$ python3 -q
>>> import numpy as np
>>> from numpy import linalg as LA
>>> np.set_printoptions(precision=4, suppress=True, linewidth=160)
>>> feats = np.array([[0, -1, -1, 2, -2],
...     [-3, -2, -3, 2, -1],
...     [2, 3, 0, -2, -1],
...     [-1, 1, 0, -3, 1],
...     [2, 3, -2, 0, -2],
...     [-3, 3, -1, -3, 3],
...     [1, -2, -3, 2, -3]])
>>> feats
array([[ 0, -1, -1,  2, -2],
       [-3, -2, -3,  2, -1],
       [ 2,  3,  0, -2, -1],
       [-1,  1,  0, -3,  1],
       [ 2,  3, -2,  0, -2],
       [-3,  3, -1, -3,  3],
       [ 1, -2, -3,  2, -3]])
>>> out = np.c_[feats[:, :4] @ np.array([[-3, -3, -2, 1], [-2, -1, 1, 3], [3, 2, 1, 1], [0, 2, -3, 0]]), np.array([2, -1, 4, 1, -3, 5, 3])]
>>> print(out)
[[ -1   3  -8  -4   2]
 [  4   9  -5 -12  -1]
 [-12 -13   5  11   4]
 [  1  -4  12   2   1]
 [-18 -13  -3   9  -3]
 [  0  -2  17   5   5]
 [ -8  -3 -13  -8   3]]
>>> np.round(LA.lstsq(feats, out[:, 0])[0], 4) + 0
array([-3., -2.,  3.,  0.,  0.])
>>> print(np.round(LA.norm(out - feats @ LA.lstsq(feats, out)[0], axis=0), 4) + 0)
[0.     0.     0.     0.     6.6618]
>>> LA.matrix_rank(out)
np.int64(5)
>>> w1 = np.array([[3, -2], [-3, 2], [2, -3], [0, 0], [3, 0]])
>>> c = np.array([1, -1])
>>> hid = np.maximum(out @ w1 + c, 0)
>>> (hid > 0).mean(axis=0)
array([0.4286, 0.5714])
>>> C = np.array([[-1, 1], [-1, 0]])
>>> hid @ C
array([[-31,   0],
       [-24,   0],
       [-26,  26],
       [-43,  43],
       [-18,   0],
       [-56,  56],
       [-48,   0]])
>>> (hid @ C).round(6).argmax(axis=1)
array([1, 1, 1, 1, 1, 1, 1])
